In [1]: import numpy as np

In [2]: np.set_printoptions(precision=2, suppress=True, linewidth=160)

In [3]: K = np.load("run4.npy")

In [4]: K
Out[4]: 
array([[-2,  0,  0,  0,  0,  0,  0,  0],
       [ 0,  1,  0,  0,  0,  0,  0,  4],
       [ 0,  0,  4,  3,  1, -5,  9,  0],
       [ 0,  0,  6,  5,  0,  7,  0,  0],
       [ 0,  0, -7, -5, -9, -7,  7,  0],
       [ 0,  0, -4, -6,  7,  7,  8,  0],
       [ 0,  0, -7, -1, -3, -3,  1,  0],
       [ 0,  2,  0,  0,  0,  0,  0, -6]])

In [5]: # 3 blocks once reordered

In [6]: np.sort(np.linalg.eigvals(K).real)
Out[6]: array([-7.  , -6.2 , -2.  , -0.49, -0.49,  2.  ,  7.59,  7.59])

In [7]: (np.linalg.matrix_power((K != 0) + (K.T != 0) + np.eye(8), 8) > 0).astype(int)
Out[7]: 
array([[1, 0, 0, 0, 0, 0, 0, 0],
       [0, 1, 0, 0, 0, 0, 0, 1],
       [0, 0, 1, 1, 1, 1, 1, 0],
       [0, 0, 1, 1, 1, 1, 1, 0],
       [0, 0, 1, 1, 1, 1, 1, 0],
       [0, 0, 1, 1, 1, 1, 1, 0],
       [0, 0, 1, 1, 1, 1, 1, 0],
       [0, 1, 0, 0, 0, 0, 0, 1]])

In [8]: def softmax(z):
   ...:     e = np.exp(z - z.max(axis=-1, keepdims=True))
   ...:     return e / e.sum(axis=-1, keepdims=True)
   ...: 

In [9]: softmax(K[1])
Out[9]: array([0.02, 0.04, 0.02, 0.02, 0.02, 0.02, 0.02, 0.86])

In [10]: np.round(softmax(10 * K[1]), 2) + 0
Out[10]: array([0., 0., 0., 0., 0., 0., 0., 1.])

In [11]: softmax(K[1] + 4)
Out[11]: array([0.02, 0.04, 0.02, 0.02, 0.02, 0.02, 0.02, 0.86])

In [12]: softmax(K).sum(axis=1)
Out[12]: array([1., 1., 1., 1., 1., 1., 1., 1.])

In [13]: scores = K @ K.T / np.sqrt(8)

In [14]: np.round(softmax(scores)[1] @ K, 2) + 0
Out[14]: array([ 0.  ,  0.99, -0.02, -0.01, -0.01,  0.  ,  0.06,  3.94])

In [15]: np.round(softmax(scores + np.triu(np.full(scores.shape, -np.inf), 1)), 2) + 0
Out[15]: 
array([[1., 0., 0., 0., 0., 0., 0., 0.],
       [0., 1., 0., 0., 0., 0., 0., 0.],
       [0., 0., 1., 0., 0., 0., 0., 0.],
       [0., 0., 0., 1., 0., 0., 0., 0.],
       [0., 0., 0., 0., 1., 0., 0., 0.],
       [0., 0., 0., 0., 0., 1., 0., 0.],
       [0., 0., 0., 0., 1., 0., 0., 0.],
       [0., 0., 0., 0., 0., 0., 0., 1.]])

In [16]: softmax(scores).round(6).argmax(axis=1)
Out[16]: array([0, 1, 2, 3, 4, 5, 4, 7])

In [17]: A = np.loadtxt("block19.csv", delimiter=",")

In [18]: A.round(2) + 0
Out[18]: 
array([[ -1.88,  -8.04,  -0.23,   0.  , -13.2 ,  -3.31,   0.44,  -6.83,  -6.16],
       [ -1.62,  -4.86,  -0.62,   0.  ,  -8.48,  -2.24,   1.  ,  -4.86,  -3.24],
       [ -1.22,  -1.87,  -0.95,   0.  ,  -3.62,  -1.28,   1.16,  -2.76,  -0.65],
       [ -1.14,  -1.5 ,  -0.98,   0.  ,  -2.95,  -1.16,   1.12,  -2.46,  -0.36],
       [ -0.5 ,  -0.25,  -0.75,   0.  ,  -0.24,  -0.62,   0.37,  -0.87,   0.25],
       [ -0.23,  -0.15,  -0.41,   0.  ,  -0.02,  -0.37,   0.09,  -0.42,   0.08],
       [ -0.09,  -0.07,  -0.17,   0.  ,   0.  ,  -0.16,   0.02,  -0.17,   0.01],
       [  0.43,   0.94,   1.03,   0.  ,   0.15,   1.29,   0.44,   1.11,   0.51],
       [  0.88,   3.83,   2.55,   0.  ,   1.38,   4.02,   2.25,   3.24,   2.94],
       [  0.97,   4.65,   2.87,   0.  ,   1.81,   4.71,   2.77,   3.77,   3.68],
       [  1.1 ,   6.19,   3.41,   0.  ,   2.67,   5.96,   3.76,   4.75,   5.09],
       [  1.33,   9.57,   4.43,   0.  ,   4.71,   8.55,   5.89,   6.78,   8.24],
       [  1.62,  15.44,   5.88,   0.  ,   8.55,  12.79,   9.54,  10.15,  13.82],
       [  1.67,  16.57,   6.13,   0.  ,   9.32,  13.58,  10.24,  10.79,  14.9 ],
       [  1.77,  19.14,   6.67,   0.  ,  11.1 ,  15.36,  11.82,  12.22,  17.37],
       [  1.83,  20.69,   6.99,   0.  ,  12.19,  16.42,  12.77,  13.08,  18.86]])

In [19]: np.round(np.linalg.norm(A[11], 1), 2), round(float(np.linalg.norm(A[11], np.inf)), 2)
Out[19]: (np.float64(49.51), 9.57)

In [20]: round(np.linalg.norm(A, "nuc"), 2)
Out[20]: np.float64(95.49)

In [21]: np.round(np.linalg.norm(A, 2), 2)
Out[21]: np.float64(76.57)

In [22]: round(np.linalg.norm(A[11] - A[14]), 2)
Out[22]: np.float64(18.21)

In [23]: r = np.linalg.matrix_rank(A)

In [24]: r
Out[24]: np.int64(3)

In [25]: ns = np.linalg.svd(A)[2][r:].T

In [26]: [int(np.linalg.matrix_rank(A[:, :j + 1])) for j in range(9)]
Out[26]: [1, 2, 3, 3, 3, 3, 3, 3, 3]

In [27]: np.allclose(A @ ns, 0)
Out[27]: True

In [28]: X = np.loadtxt("m.csv", delimiter=",")

In [29]: X
Out[29]: 
array([[ 2.,  0.,  1.,  1.,  1.,  1.],
       [ 1., 20.,  1.,  1.,  0.,  0.],
       [ 1.,  0., 22.,  2.,  0.,  1.],
       [ 2.,  0.,  1., 12.,  1.,  0.],
       [ 1.,  2.,  0.,  1., 51.,  0.],
       [ 1.,  1.,  1.,  2.,  0., 30.]])

In [30]: rng = np.random.default_rng(126)

In [31]: z = rng.permutation(6)

In [32]: z
Out[32]: array([3, 2, 0, 1, 4, 5])

In [33]: out = X[z][:, z]

In [34]: np.sort(np.abs(np.linalg.eigvals(out)))
Out[34]: array([ 1.75, 11.92, 20.05, 22.02, 30.21, 51.05])

In [35]: np.diag(out)
Out[35]: array([12., 22.,  2., 20., 51., 30.])

In [36]: out
Out[36]: 
array([[12.,  1.,  2.,  0.,  1.,  0.],
       [ 2., 22.,  1.,  0.,  0.,  1.],
       [ 1.,  1.,  2.,  0.,  1.,  1.],
       [ 1.,  1.,  1., 20.,  0.,  0.],
       [ 1.,  0.,  1.,  2., 51.,  0.],
       [ 2.,  1.,  1.,  1.,  0., 30.]])

In [37]: np.trace(out)
Out[37]: np.float64(137.0)

In [38]: m1 = np.array([[1, 1, 1, 1, -1, -1, -1, -1],
    ...:     [1, 1, 1, 1, 1, 1, 1, 1],
    ...:     [1, -1, -1, 1, 1, -1, -1, 1]])

In [39]: # columns 1 and 2 are equal

In [40]: x0 = np.array([1, 3, 4, 3, 3, 1, 0, 4])

In [41]: m1 @ x0
Out[41]: array([ 3, 19,  3])

In [42]: m1 @ np.eye(8)[7]
Out[42]: array([-1.,  1.,  1.])

In [43]: np.sign((m1 @ x0).round(6))
Out[43]: array([1, 1, 1])

In [44]: np.linalg.norm(m1 @ x0) <= np.linalg.norm(m1, 2) * np.linalg.norm(x0) + 1e-9
Out[44]: np.True_

In [45]: (m1 * x0).sum(axis=1)
Out[45]: array([ 3, 19,  3])

In [46]: np.einsum("ij,j->i", m1, x0)
Out[46]: array([ 3, 19,  3])

In [47]: m1 @ (2 * x0)
Out[47]: array([ 6, 38,  6])
